$ ipython --no-banner

In [1]: import numpy as np

In [2]: np.set_printoptions(suppress=True, linewidth=100)

In [3]: m1 = np.loadtxt("run2.csv", delimiter=",")

In [4]: m1.round(4)
Out[4]: 
array([[ 3.2702, -3.    , -1.2433],
       [-0.5018, -3.    , -2.5006],
       [ 0.3531, -3.    , -2.2156],
       [-1.729 , -3.    , -2.9097],
       [ 6.5503, -3.    , -0.1499],
       [-0.0514, -3.    , -2.3505],
       [-3.2306, -3.    , -3.4102],
       [ 1.4508, -3.    , -1.8497],
       [ 3.3493, -3.    , -1.2169],
       [ 7.7346, -3.    ,  0.2449],
       [-5.4491, -3.    , -4.1497],
       [ 2.8847, -3.    , -1.3718],
       [ 1.1544, -3.    , -1.9485]])

In [5]: M2 = m1 / np.sqrt((m1 ** 2).mean(axis=1, keepdims=True))

In [6]: print(np.linalg.matrix_rank(m1 - m1.mean(axis=1, keepdims=True)))
2

In [7]: print(np.linalg.matrix_rank(M2) == np.linalg.matrix_rank(m1))
True

In [8]: rank = np.linalg.matrix_rank(m1)

In [9]: print(rank)
2

In [10]: null = np.linalg.svd(m1)[2][rank:].T

In [11]: [int(np.linalg.matrix_rank(np.delete(m1, i, axis=0))) for i in range(13)]
Out[11]: [2, 2, 2, 2, 2, 2, 2, 2, 2, 2, 2, 2, 2]

In [12]: np.round(null[:, 0] / null[np.abs(null[:, 0]).round(6).argmax(), 0], 4)
Out[12]: array([-0.3333, -0.7778,  1.    ])

In [13]: np.allclose(m1 @ null, 0)
Out[13]: True

In [14]: np.round(m1 @ null, 4) + 0
Out[14]: 
array([[0.],
       [0.],
       [0.],
       [0.],
       [0.],
       [0.],
       [0.],
       [0.],
       [0.],
       [0.],
       [0.],
       [0.],
       [0.]])

In [15]: np.linalg.matrix_rank(m1.T @ m1), np.linalg.matrix_rank(m1 @ m1.T)
Out[15]: (np.int64(2), np.int64(2))

In [16]: null.shape
Out[16]: (3, 1)

In [17]: [int(np.linalg.matrix_rank(m1[:i])) for i in range(1, len(m1) + 1)]
Out[17]: [1, 2, 2, 2, 2, 2, 2, 2, 2, 2, 2, 2, 2]

In [18]: np.round(null @ null.T, 4)
Out[18]: 
array([[ 0.0647,  0.1511, -0.1942],
       [ 0.1511,  0.3525, -0.4532],
       [-0.1942, -0.4532,  0.5827]])

In [19]: x = np.array([8, 0, 4])

In [20]: a = np.maximum(m1 @ x, 0)

In [21]: np.round(np.maximum(m1 @ (3 * x), 0), 4)
Out[21]: 
array([ 63.5662,   0.    ,   0.    ,   0.    , 155.4078,   0.    ,   0.    ,  12.6232,  65.7802,
       188.5675,   0.    ,  52.7707,   4.3221])

In [22]: np.flatnonzero(a > 1e-9)
Out[22]: array([ 0,  4,  7,  8,  9, 11, 12])

In [23]: np.round(np.tanh(m1 @ x), 4)
Out[23]: 
array([ 1.    , -1.    , -1.    , -1.    ,  1.    , -1.    , -1.    ,  0.9996,  1.    ,  1.    ,
       -1.    ,  1.    ,  0.8938])

In [24]: np.round(m1.T @ a, 4)
Out[24]: array([1026.7238, -543.0377,  -80.1213])

In [25]: print(a.round(4))
[21.1887  0.      0.      0.     51.8026  0.      0.      4.2077 21.9267 62.8558  0.     17.5902
  1.4407]

In [26]: Uu, sigma, Vh = np.linalg.svd(m1)

In [27]: sigma.round(4) + 0
Out[27]: array([14.4167, 12.4607,  0.    ])

In [28]: print(np.argmax(sigma[:-1] / (sigma[1:] + 1e-6)) + 1)
2

In [29]: M2 = Uu[:, :2] @ np.diag(sigma[:2]) @ Vh[:2]

In [30]: np.linalg.matrix_rank(M2)
Out[30]: np.int64(2)

In [31]: round(np.linalg.norm(m1 - M2, 2), 4), round(float(sigma[2]), 4)
Out[31]: (np.float64(0.0), 0.0)
